% python3 -q
>>> import numpy as np
>>> from numpy import linalg as LA
>>> np.set_printoptions(precision=4, suppress=True, linewidth=200, legacy="1.25")
>>> other = np.array([[3, 0, -3, -1, 1, -2, 0],
...     [-1, -1, -1, 3, 0, 3, 1],
...     [3, -2, 3, 1, 1, 1, -3],
...     [-1, 1, 1, 2, 1, 0, 3],
...     [-3, -3, 0, -1, 1, -1, -3],
...     [-3, 1, 2, 3, 2, -3, -2],
...     [-1, -3, -1, 1, -3, 0, -1]])
>>> Z = np.array([[1, 2], [-3, -2]])
>>> mat = np.block([[other, np.zeros((7, 2))], [np.zeros((2, 7)), Z]])
>>> mat
array([[ 3.,  0., -3., -1.,  1., -2.,  0.,  0.,  0.],
       [-1., -1., -1.,  3.,  0.,  3.,  1.,  0.,  0.],
       [ 3., -2.,  3.,  1.,  1.,  1., -3.,  0.,  0.],
       [-1.,  1.,  1.,  2.,  1.,  0.,  3.,  0.,  0.],
       [-3., -3.,  0., -1.,  1., -1., -3.,  0.,  0.],
       [-3.,  1.,  2.,  3.,  2., -3., -2.,  0.,  0.],
       [-1., -3., -1.,  1., -3.,  0., -1.,  0.,  0.],
       [ 0.,  0.,  0.,  0.,  0.,  0.,  0.,  1.,  2.],
       [ 0.,  0.,  0.,  0.,  0.,  0.,  0., -3., -2.]])
>>> W1 = np.array([[3, 2],
...     [2, 4],
...     [2, 5],
...     [0, 4],
...     [3, 3],
...     [0, 1],
...     [1, 5],
...     [3, 1],
...     [1, 1]])
>>> coef = np.array([1, 2])
>>> hid = np.maximum(mat @ W1 + coef, 0)
>>> LA.matrix_rank(hid)
2
>>> hid
array([[ 7.,  0.],
       [ 0., 11.],
       [12.,  8.],
       [ 8., 35.],
       [ 0.,  0.],
       [ 2., 15.],
       [ 0.,  0.],
       [ 6.,  5.],
       [ 0.,  0.]])
>>> Z = np.array([[-3, -4, 0], [-2, 0, -2]])
>>> W1 @ Z
array([[-13, -12,  -4],
       [-14,  -8,  -8],
       [-16,  -8, -10],
       [ -8,   0,  -8],
       [-15, -12,  -6],
       [ -2,   0,  -2],
       [-13,  -4, -10],
       [-11, -12,  -2],
       [ -5,  -4,  -2]])
>>> (hid @ Z).round(6).argmax(axis=1)
array([2, 1, 2, 1, 0, 1, 0, 2, 0])
>>> hid @ hid
Traceback (most recent call last):
  File "<python-input-15>", line 1, in <module>
    hid @ hid
    ~~~~^~~~~
ValueError: matmul: Input operand 1 has a mismatch in its core dimension 0, with gufunc signature (n?,k),(k,m?)->(n?,m?) (size 9 is different from 2)
>>> gram = hid.T @ hid
>>> np.diag(gram)
array([ 297., 1660.])
>>> LA.eigvalsh(gram)[::-1]
array([1787.5354,  169.4646])
>>> (hid @ hid.T).shape
(9, 9)
>>> LA.svd(hid, compute_uv=False) ** 2
array([1787.5354,  169.4646])
>>> np.trace(gram), (hid ** 2).sum()
(1957.0, 1957.0)
>>> LA.matrix_rank(gram)
2
>>> other = mat / LA.norm(mat, axis=1, keepdims=True)
>>> gram = other @ other.T
>>> (np.abs(gram) > 0.9).astype(int)
array([[1, 0, 0, 0, 0, 0, 0, 0, 0],
       [0, 1, 0, 0, 0, 0, 0, 0, 0],
       [0, 0, 1, 0, 0, 0, 0, 0, 0],
       [0, 0, 0, 1, 0, 0, 0, 0, 0],
       [0, 0, 0, 0, 1, 0, 0, 0, 0],
       [0, 0, 0, 0, 0, 1, 0, 0, 0],
       [0, 0, 0, 0, 0, 0, 1, 0, 0],
       [0, 0, 0, 0, 0, 0, 0, 1, 0],
       [0, 0, 0, 0, 0, 0, 0, 0, 1]])
>>> LA.norm(other, axis=1)
array([1., 1., 1., 1., 1., 1., 1., 1., 1.])
>>> (gram - 2 * np.eye(9)).round(6).argmax(axis=1)
array([7, 3, 4, 1, 6, 4, 4, 0, 0])
>>> round(LA.det(mat), 4)
101904.0
>>> (mat != 0).astype(int)
array([[1, 0, 1, 1, 1, 1, 0, 0, 0],
       [1, 1, 1, 1, 0, 1, 1, 0, 0],
       [1, 1, 1, 1, 1, 1, 1, 0, 0],
       [1, 1, 1, 1, 1, 0, 1, 0, 0],
       [1, 1, 0, 1, 1, 1, 1, 0, 0],
       [1, 1, 1, 1, 1, 1, 1, 0, 0],
       [1, 1, 1, 1, 1, 0, 1, 0, 0],
       [0, 0, 0, 0, 0, 0, 0, 1, 1],
       [0, 0, 0, 0, 0, 0, 0, 1, 1]])
>>> mat @ mat
array([[  4.,   0., -23., -15.,  -4.,  -4.,   7.,   0.,   0.],
       [-18.,   6.,   9.,  13.,   4., -11.,   4.,   0.,   0.],
       [ 16.,   4.,   8.,  -5.,  19., -13., -10.,   0.,   0.],
       [ -9., -13.,   4.,  11.,  -6.,   5.,  -2.,   0.,   0.],
       [ -2.,   7.,  12., -15.,   4.,  -1.,  -4.,   0.,   0.],
       [ -2.,  -5.,  13.,   1.,   4.,  18.,   6.,   0.,   0.],
       [  6.,  18.,   5.,  -5.,  -1.,  -5.,  13.,   0.,   0.],
       [  0.,   0.,   0.,   0.,   0.,   0.,   0.,  -5.,  -2.],
       [  0.,   0.,   0.,   0.,   0.,   0.,   0.,   3.,  -2.]])
>>> np.flatnonzero(LA.matrix_power((mat != 0) + (mat.T != 0) + np.eye(9), 9)[5])
array([0, 1, 2, 3, 4, 5, 6])
>>> x0 = np.array([4, 7, 3, 2, 8, 6, 7, 9, 9])
>>> a = np.maximum(mat @ x0, 0)
>>> a
array([ 0., 17.,  2., 39.,  0.,  0.,  0., 27.,  0.])
>>> mat * (a > 1e-9)[:, None]
array([[ 0.,  0., -0., -0.,  0., -0.,  0.,  0.,  0.],
       [-1., -1., -1.,  3.,  0.,  3.,  1.,  0.,  0.],
       [ 3., -2.,  3.,  1.,  1.,  1., -3.,  0.,  0.],
       [-1.,  1.,  1.,  2.,  1.,  0.,  3.,  0.,  0.],
       [-0., -0.,  0., -0.,  0., -0., -0.,  0.,  0.],
       [-0.,  0.,  0.,  0.,  0., -0., -0.,  0.,  0.],
       [-0., -0., -0.,  0., -0.,  0., -0.,  0.,  0.],
       [ 0.,  0.,  0.,  0.,  0.,  0.,  0.,  1.,  2.],
       [ 0.,  0.,  0.,  0.,  0.,  0.,  0., -0., -0.]])
>>> np.maximum(mat @ x0, 0) - np.maximum(-mat @ x0, 0)
array([ -3.,  17.,   2.,  39., -54.,  -9., -57.,  27., -45.])
>>> mat.T @ a
array([-50.,  18.,  28., 131.,  41.,  53., 128.,  27.,  54.])
>>> J = np.load("w.npy")
>>> J
array([[ 5., -3., -2., -2.],
       [-6.,  6.,  4.,  2.],
       [11., -9., -5., -5.],
       [ 5., -3., -4.,  0.]])
>>> x0 = np.array([1, 2, 3, -3])
>>> a = np.maximum(J @ x0, 0)
>>> a
array([ 0., 12.,  0.,  0.])
>>> np.flatnonzero(a > 1e-9)
array([1])
>>> np.tanh(J @ x0)
array([-0.7616,  1.    , -1.    , -1.    ])
>>> np.maximum(J @ x0, 0) - np.maximum(-J @ x0, 0)
array([ -1.,  12.,  -7., -13.])
>>> (J + J.T) / 2
array([[ 5. , -4.5,  4.5,  1.5],
       [-4.5,  6. , -2.5, -0.5],
       [ 4.5, -2.5, -5. , -4.5],
       [ 1.5, -0.5, -4.5,  0. ]])
>>> J @ J
array([[ 11.,  -9.,  -4.,  -6.],
       [-12.,  12.,   8.,   4.],
       [ 29., -27., -13., -15.],
       [ -1.,   3.,  -2.,   4.]])
>>> U, sig, Vh = LA.svd(J)
>>> V = Vh[:(sig > 1e-8).sum()]
>>> rng = np.random.default_rng(47)
>>> x0 = J[0] + -1 * J[2] + rng.integers(2) * np.eye(4)[1]
>>> x0
array([-6.,  6.,  3.,  3.])
>>> LA.matrix_rank(np.vstack([J, x0]))
3
>>> np.diag(V.T @ V)
array([0.9, 0.9, 0.6, 0.6])
>>> V.T @ V
array([[ 0.9,  0.1, -0.2, -0.2],
       [ 0.1,  0.9,  0.2,  0.2],
       [-0.2,  0.2,  0.6, -0.4],
       [-0.2,  0.2, -0.4,  0.6]])
>>> np.allclose(V.T @ V @ x0, x0)
True
>>> sig = 20 * 0.2 ** np.arange(5)
>>> O, _ = LA.qr(np.array([[-0.8, 0.2, -0.3, 0.0, -0.3],
...     [-0.5, -0.2, 0.6, -1.7, -0.9],
...     [0.4, -0.7, -1.9, -0.6, -1.6],
...     [-0.3, -2.0, -1.3, 0.5, 0.3],
...     [-0.5, -0.9, -2.3, -1.6, -0.5]]))
>>> X = rng.normal(size=(37, 5)) * sig @ O
>>> X
array([[  1.4417,   1.1617,  -2.549 ,  -6.994 ,   2.2707],
       [ 10.7212,  -3.8576,   3.041 ,   4.9456,   7.4439],
       [ -8.335 ,   2.7288,  -2.8149,  -4.2376,  -6.2919],
       [-20.0259,   8.478 ,  -9.5427, -17.2035, -13.6102],
       [-10.2137,   3.3689,  -2.9761,  -3.5403,  -7.888 ],
       [ 11.3561,  -3.422 ,   2.1664,   0.7435,   9.3066],
       [  8.2186,  -2.5966,   1.9005,   2.5452,   5.9716],
       [  4.6678,  -2.3094,   3.5828,   7.3222,   2.9917],
       [-11.7829,   4.555 ,  -4.0423,  -6.9157,  -8.0706],
       [  7.4727,  -4.2945,   6.2062,  12.43  ,   4.4992],
       [ 13.6106,  -6.1114,   6.8699,  12.5027,   9.094 ],
       [  1.3732,   0.2362,  -1.8495,  -4.1937,   1.2586],
       [ 12.0571,  -4.3811,   1.9025,   2.9313,   7.8249],
       [ -9.9514,   3.3745,  -1.1981,  -1.7037,  -6.5414],
       [ -9.2356,   3.7693,  -3.4691,  -6.2933,  -6.1045],
       [  4.8518,  -1.7525,  -0.0622,  -0.1176,   2.9419],
       [  3.7603,  -2.777 ,   3.3439,   8.7978,   0.9622],
       [ -4.3429,   3.1837,  -5.6756, -11.127 ,  -2.7408],
       [ 19.6628,  -7.4287,   6.1003,  10.0649,  13.6307],
       [  2.2397,  -1.2766,   1.8088,   3.7935,   1.263 ],
       [-11.1439,   3.9749,  -3.4562,  -4.4587,  -8.4127],
       [  1.8808,  -1.1695,   0.6385,   1.4693,   0.7741],
       [  9.4961,  -4.705 ,   5.458 ,  10.0968,   6.2839],
       [ -2.9769,   0.4843,  -1.0584,   0.3857,  -3.5006],
       [ 19.7406,  -7.7118,   6.3927,  11.0337,  13.3447],
       [ 18.4591,  -7.2261,   6.1643,  10.4828,  12.6778],
       [ 22.2172,  -9.3018,   9.746 ,  18.1794,  14.6706],
       [ -9.5591,   3.0815,   0.3074,   0.815 ,  -5.956 ],
       [ 15.055 ,  -6.4509,   5.5995,  11.1104,   9.273 ],
       [ -4.2066,   1.9125,  -0.5741,  -2.7204,  -1.5496],
       [ -2.9018,   1.0542,  -0.7863,  -1.1596,  -2.0389],
       [ 15.3641,  -6.1107,   5.5249,   9.0811,  10.7216],
       [  1.8746,  -1.0932,  -0.2797,   0.772 ,   0.1906],
       [ 30.8388, -12.4659,  13.0776,  21.7341,  21.9595],
       [ 36.8246, -15.4797,  13.7205,  25.7684,  23.8607],
       [ 19.471 ,  -7.2446,   4.8327,   8.4073,  12.9777],
       [-14.8853,   6.0959,  -7.1245, -12.459 , -10.4387]])
>>> Ac = X - X.mean(axis=0)
>>> V = LA.svd(Ac)[2][:1]
>>> other = Ac - Ac @ V.T @ V
>>> (Ac @ V.T).std(axis=0)
array([19.2127])
>>> d = LA.norm(X[:, None] - X[None], axis=-1)
>>> np.unravel_index(d.round(6).argmax(), d.shape)
(3, 34)
>>> r0 = np.array([2, 2])
>>> np.cross(X[12, :3], X[14, :3])
array([ 8.0275, 24.2565,  4.9843])
>>> gram = np.cov(X, rowvar=False)
>>> np.corrcoef(X.T)
array([[ 1.    , -0.9914,  0.9359,  0.9034,  0.9968],
       [-0.9914,  1.    , -0.967 , -0.9485, -0.9813],
       [ 0.9359, -0.967 ,  1.    ,  0.9913,  0.9272],
       [ 0.9034, -0.9485,  0.9913,  1.    ,  0.8851],
       [ 0.9968, -0.9813,  0.9272,  0.8851,  1.    ]])
>>> LA.eigvalsh(gram)[::-1]
array([379.3798,  14.533 ,   0.5301,   0.0213,   0.0008])
>>> np.polyfit(X[:, 2], X[:, 1], 1)
array([-0.9885, -0.3104])
>>> gram.shape
(5, 5)
>>> np.argsort(-X.std(axis=0).round(6), kind="stable")
array([0, 3, 4, 1, 2])
>>> X.std(axis=0)
array([12.9472,  5.2186,  5.1053,  9.1952,  8.85  ])
>>> round(float(np.corrcoef(X[:, 2], X[:, 1])[0, 1]), 4)
-0.967
>>> E = 0.7 ** np.abs(np.subtract.outer(np.arange(5), np.arange(5)))
>>> E
array([[1.    , 0.7   , 0.49  , 0.343 , 0.2401],
       [0.7   , 1.    , 0.7   , 0.49  , 0.343 ],
       [0.49  , 0.7   , 1.    , 0.7   , 0.49  ],
       [0.343 , 0.49  , 0.7   , 1.    , 0.7   ],
       [0.2401, 0.343 , 0.49  , 0.7   , 1.    ]])
>>> low = LA.cholesky(E)
>>> low @ low.T
array([[1.    , 0.7   , 0.49  , 0.343 , 0.2401],
       [0.7   , 1.    , 0.7   , 0.49  , 0.343 ],
       [0.49  , 0.7   , 1.    , 0.7   , 0.49  ],
       [0.343 , 0.49  , 0.7   , 1.    , 0.7   ],
       [0.2401, 0.343 , 0.49  , 0.7   , 1.    ]])
>>> LA.eigvalsh(E).min() > 0
True
>>> np.round(np.prod(np.diag(low)) ** 2, 4), round(float(LA.det(E)), 4)
(0.0677, 0.0677)
>>> E / np.sqrt(np.outer(np.diag(E), np.diag(E)))
array([[1.    , 0.7   , 0.49  , 0.343 , 0.2401],
       [0.7   , 1.    , 0.7   , 0.49  , 0.343 ],
       [0.49  , 0.7   , 1.    , 0.7   , 0.49  ],
       [0.343 , 0.49  , 0.7   , 1.    , 0.7   ],
       [0.2401, 0.343 , 0.49  , 0.7   , 1.    ]])
>>> arr = np.array([[3, 0, 2, 1, 0],
...     [0, 2, 0, 0, 2],
...     [3, 0, 3, 0, 0],
...     [3, 0, 2, 2, 0],
...     [0, 3, 0, 0, 3]])
>>> lab = rng.permutation(5)
>>> lab
array([0, 4, 2, 1, 3])
>>> other = arr[lab][:, lab]
>>> np.allclose(other, arr)
False
>>> np.round(np.sort(np.abs(LA.eigvals(other))), 4) + 0
array([0.    , 0.3126, 1.5684, 5.    , 6.119 ])
>>> round(float(LA.det(other)), 4), np.round(LA.det(arr[lab]), 4)
(0.0, -0.0)
>>> lab = rng.integers(0, 2, 10)
>>> K = np.array([[-6, 9, -3, -1, 6, -6, -2, -8, 5, 8],
...     [1, -1, 3, 9, 1, 9, -2, 8, 5, -4],
...     [-6, 6, -2, -8, -9, 1, -8, -1, 4, -3],
...     [-5, 3, 3, -5, 5, -2, -7, 3, -6, 3],
...     [-2, -8, 4, -5, -8, 4, 1, 1, 0, -3],
...     [-1, -8, -6, -2, 4, 5, -9, 2, -1, 9],
...     [-5, 5, 4, 0, 3, 4, 8, -4, 9, -5],
...     [7, -2, 0, -4, 4, -5, -1, -8, -3, -4],
...     [-3, 3, 4, 9, -2, -8, 6, -6, -1, -2],
...     [5, -8, -3, -3, 8, 1, 8, -3, 7, 3]]) * (lab[:, None] == lab)
>>> K
array([[-6,  9, -3,  0,  0, -6,  0,  0,  0,  8],
       [ 1, -1,  3,  0,  0,  9,  0,  0,  0, -4],
       [-6,  6, -2,  0,  0,  1,  0,  0,  0, -3],
       [ 0,  0,  0, -5,  5,  0, -7,  3, -6,  0],
       [ 0,  0,  0, -5, -8,  0,  1,  1,  0,  0],
       [-1, -8, -6,  0,  0,  5,  0,  0,  0,  9],
       [ 0,  0,  0,  0,  3,  0,  8, -4,  9,  0],
       [ 0,  0,  0, -4,  4,  0, -1, -8, -3,  0],
       [ 0,  0,  0,  9, -2,  0,  6, -6, -1,  0],
       [ 5, -8, -3,  0,  0,  1,  0,  0,  0,  3]])
>>> # 2 blocks once reordered
>>> other = K / LA.norm(K, axis=1, keepdims=True)
>>> gram = other @ other.T
>>> np.degrees(np.arccos(np.clip(gram[2, 7], -1, 1)))
90.0
>>> gram[2]
array([ 0.4734,  0.0311,  1.    ,  0.    ,  0.    , -0.3897,  0.    ,  0.    ,  0.    , -0.8301])
>>> np.argwhere(np.triu(np.abs(gram) > 0.95, 1))
array([], shape=(0, 2), dtype=int64)
